In [1]: import numpy as np

In [2]: import numpy.linalg as la

In [3]: np.set_printoptions(suppress=True, linewidth=120)

In [4]: tidy = lambda a: np.round(a, 3) + 0

In [5]: data = np.load("layer16.npy")

In [6]: data
Out[6]: 
array([[0, 2],
       [0, 3],
       [0, 1],
       [0, 1],
       [0, 3],
       [0, 3]])

In [7]: print(la.cond(data) > 100)
True

In [8]: tidy(la.norm(data, 2) / la.norm(data))
Out[8]: np.float64(1.0)

In [9]: f, v = data[2], data[4]

In [10]: print(f @ v)
3

In [11]: f @ f
Out[11]: np.int64(1)

In [12]: p = (f @ v) / (f @ f) * f

In [13]: tidy(la.norm(f + v) ** 2 + la.norm(f - v) ** 2)
Out[13]: np.float64(20.0)

In [14]: (v - p) @ f
Out[14]: np.float64(0.0)

In [15]: v - p
Out[15]: array([0., 0.])

In [16]: r = la.matrix_rank(data)

In [17]: r
Out[17]: np.int64(1)

In [18]: N = la.svd(data)[2][r:].T

In [19]: N.shape
Out[19]: (2, 1)

In [20]: N[:, 0] / N[np.abs(N[:, 0]).round(6).argmax(), 0]
Out[20]: array([ 1., -0.])

In [21]: np.allclose(data @ N, 0)
Out[21]: True

In [22]: print(data @ N)
[[0.]
 [0.]
 [0.]
 [0.]
 [0.]
 [0.]]

In [23]: print(N @ N.T)
[[1. 0.]
 [0. 0.]]

In [24]: x0 = np.array([-1, -4])

In [25]: data @ np.eye(2)[0]
Out[25]: array([0., 0., 0., 0., 0., 0.])

In [26]: data * x0
Out[26]: 
array([[  0,  -8],
       [  0, -12],
       [  0,  -4],
       [  0,  -4],
       [  0, -12],
       [  0, -12]])

In [27]: data @ np.ones(2)
Out[27]: array([2., 3., 1., 1., 3., 3.])

In [28]: print(np.einsum("ij,j->i", data, x0))
[ -8 -12  -4  -4 -12 -12]

In [29]: x0 @ data
ValueError: matmul: Input operand 1 has a mismatch in its core dimension 0, with gufunc signature (n?,k),(k,m?)->(n?,m?) (size 6 is different from 2)


In [30]: np.abs(np.diag(la.qr(data)[1])) > 1e-9
Out[30]: array([False,  True])

In [31]: print(np.allclose(data[:-1].T @ la.lstsq(data[:-1].T, data[-1])[0], data[-1]))
True

In [32]: la.lstsq(data[:-1].T, data[-1])[2]
Out[32]: np.int32(1)

In [33]: arr = np.loadtxt("sample17.csv", delimiter=",")

In [34]: arr
Out[34]: 
array([[ -5.024,   0.64 ,   2.192, -15.283,   3.52 ],
       [ -3.485,  12.036,  11.333,   6.481,  -1.65 ],
       [  1.267,  -3.354, -12.44 ,   0.937,  -9.225],
       [-16.371,   0.046,  -0.153,   9.399,  -1.635],
       [ -2.697,   5.012, -14.999,  25.948,   3.849],
       [  8.569,  -7.681, -18.205,  23.195,   2.569],
       [ 11.693,   4.619, -13.688, -11.881,   3.938],
       [ -6.092,   2.925,   5.553,   4.641,   9.614],
       [-12.18 ,   0.081,   7.549, -11.618,  -4.907],
       [ -2.433,   6.078,   6.298,  -5.831,   2.737],
       [  5.314,   5.77 ,   5.377,   2.938,   8.719],
       [ -5.593,  -4.206,  -0.573,  15.856,  12.934],
       [ -3.181,  -0.373,   0.285, -18.229,  -9.377],
       [ 11.137,   2.38 , -12.327,  12.811,  -6.48 ],
       [  7.254,  -1.324, -18.777,   5.824,   1.291]])

In [35]: arr @ arr
ValueError: matmul: Input operand 1 has a mismatch in its core dimension 0, with gufunc signature (n?,k),(k,m?)->(n?,m?) (size 15 is different from 5)


In [36]: gram = arr.T @ arr

In [37]: la.matrix_rank(gram)
Out[37]: np.int64(5)

In [38]: d = la.norm(arr[:, None] - arr[None], axis=-1)

In [39]: d.mean(axis=1).argmax()
Out[39]: np.int64(5)

In [40]: (d + 1e9 * np.eye(15)).round(6).argmin(axis=1)
Out[40]: array([ 9,  9, 14,  7,  5,  4, 14, 10,  0,  0,  7,  7,  0, 14, 13])

In [41]: np.flatnonzero(d[7] < d.mean() / 2)
Out[41]: array([ 7, 10])

In [42]: np.unravel_index(d.round(6).argmax(), d.shape)
Out[42]: (np.int64(5), np.int64(8))

In [43]: print(np.count_nonzero(arr))
75

In [44]: tidy(la.svd(arr, compute_uv=False))
Out[44]: array([58.948, 39.846, 25.319, 19.868, 16.113])

In [45]: np.abs(arr).max()
Out[45]: np.float64(25.948)

In [46]: la.matrix_rank(arr)
Out[46]: np.int64(5)

In [47]: labels = arr[:, 3] > np.median(arr[:, 3])

In [48]: f = arr[labels].mean(axis=0) - arr[~labels].mean(axis=0)

In [49]: print(tidy(f))
[ 1.16  -1.154 -7.812 21.007  0.927]

In [50]: labels.astype(int)
Out[50]: array([0, 1, 0, 1, 1, 1, 0, 0, 0, 0, 0, 1, 0, 1, 1])

In [51]: out = np.c_[arr[:, :2] @ np.array([[1, -3], [2, -2]]), np.array([3, 1, 3, -2, -3, -3, 2, 0, -1, -2, 0, 0, -3, -1, 2])]

In [52]: print(tidy(out))
[[ -3.744  13.792   3.   ]
 [ 20.587 -13.617   1.   ]
 [ -5.441   2.907   3.   ]
 [-16.279  49.021  -2.   ]
 [  7.327  -1.933  -3.   ]
 [ -6.793 -10.345  -3.   ]
 [ 20.931 -44.317   2.   ]
 [ -0.242  12.426   0.   ]
 [-12.018  36.378  -1.   ]
 [  9.723  -4.857  -2.   ]
 [ 16.854 -27.482   0.   ]
 [-14.005  25.191   0.   ]
 [ -3.927  10.289  -3.   ]
 [ 15.897 -38.171  -1.   ]
 [  4.606 -19.114   2.   ]]

In [53]: tidy(la.norm(la.qr(arr)[0].T @ out, axis=0) ** 2 / ((out ** 2).sum(axis=0) + 1e-12))
Out[53]: array([1.  , 1.  , 0.24])

In [54]: tidy(la.norm(out - arr @ la.lstsq(arr, out)[0], axis=0))
Out[54]: array([0.   , 0.   , 6.976])

In [55]: print(tidy(la.lstsq(arr, out[:, 0])[0]))
[1. 2. 0. 0. 0.]

In [56]: E = np.load("dump.npy")

In [57]: E
Out[57]: 
array([[ 13,  -2,   3,   3,  -3,  -3],
       [  3,  17,   2,   3,  -1,   2],
       [ -3,   2,   8,   3,   3,  -3],
       [ -1,   3,   2, -12,   1,   2],
       [  1,   2,   1,   3,  -4,   2],
       [  2,   0,  -2,   2,  -2,  -4]])

In [58]: f = np.array([-1, 1, 2])

In [59]: np.correlate(E[2], E[1], "full")
Out[59]: array([ -6,   7,   5,  -2, -20,  41, 160,  72,  54, -42,  -9])

In [60]: np.polyval(f, E[2])
Out[60]: array([-10,   0, -54,  -4,  -4, -10])

In [61]: np.cross(E[2, :3], E[1, :3])
Out[61]: array([-132,   30,  -57])

In [62]: (E + E.T) / 2
Out[62]: 
array([[ 13. ,   0.5,   0. ,   1. ,  -1. ,  -0.5],
       [  0.5,  17. ,   2. ,   3. ,   0.5,   1. ],
       [  0. ,   2. ,   8. ,   2.5,   2. ,  -2.5],
       [  1. ,   3. ,   2.5, -12. ,   2. ,   2. ],
       [ -1. ,   0.5,   2. ,   2. ,  -4. ,   0. ],
       [ -0.5,   1. ,  -2.5,   2. ,   0. ,  -4. ]])

In [63]: tidy(np.abs(la.eigvals(E)).max())
Out[63]: np.float64(17.411)

In [64]: np.trace(E)
Out[64]: np.int64(18)

In [65]: la.matrix_power(E, 4)
Out[65]: 
array([[ 10642, -17620,  11609,  -3398,   1572,  -5874],
       [ 33140,  86440,  27323,  12665,  -4471,   1437],
       [ -7104,  29967,   5912,  -1466,   1916,   4743],
       [  3849,   9258,   -222,  28789,  -3290,  -4704],
       [  3672,  10341,   4371,  -4364,    223,    690],
       [  2468,  -3544,   1382,  -7360,    668,    320]])

In [66]: tidy(la.det(E))
Out[66]: np.float64(-468894.0)

In [67]: tidy(np.sort(np.abs(la.eigvals(E))))
Out[67]: array([ 4.075,  4.075, 11.118, 11.118, 13.121, 17.411])

In [68]: w1 = np.array([[-5, 3, 0, -1, -3, -4],
    ...:     [4, 3, 5, -2, 4, -5],
    ...:     [-3, -3, -2, -2, -3, -4],
    ...:     [-3, 1, -5, -5, -3, 5],
    ...:     [5, 2, 2, 4, 5, -5],
    ...:     [-3, -2, -5, -5, 0, 3]])

In [69]: coef = np.array([-5, -1, -3, 1, -5, -4])

In [70]: hid = np.maximum(E @ w1 + coef, 0)

In [71]: hid
Out[71]: 
array([[ 0, 26,  0,  0,  0,  0],
       [22, 50, 51,  0, 34,  0],
       [ 9,  0,  0,  0,  0,  0],
       [41,  0, 60, 46, 45,  0],
       [ 0,  0,  0,  0,  0, 19],
       [ 0, 17,  7,  5,  0,  4]])

In [72]: cent = np.array([[-2, 0], [-3, 2], [-1, 3], [1, 0], [-3, 2], [-2, -3]])

In [73]: hid @ cent
Out[73]: 
array([[ -78,   52],
       [-347,  321],
       [ -18,    0],
       [-231,  270],
       [ -38,  -57],
       [ -61,   43]])

In [74]: w1 @ cent
Out[74]: 
array([[ 17,  12],
       [-26,  44],
       [ 32,  -6],
       [  2, -34],
       [-19,  35],
       [  6, -28]])
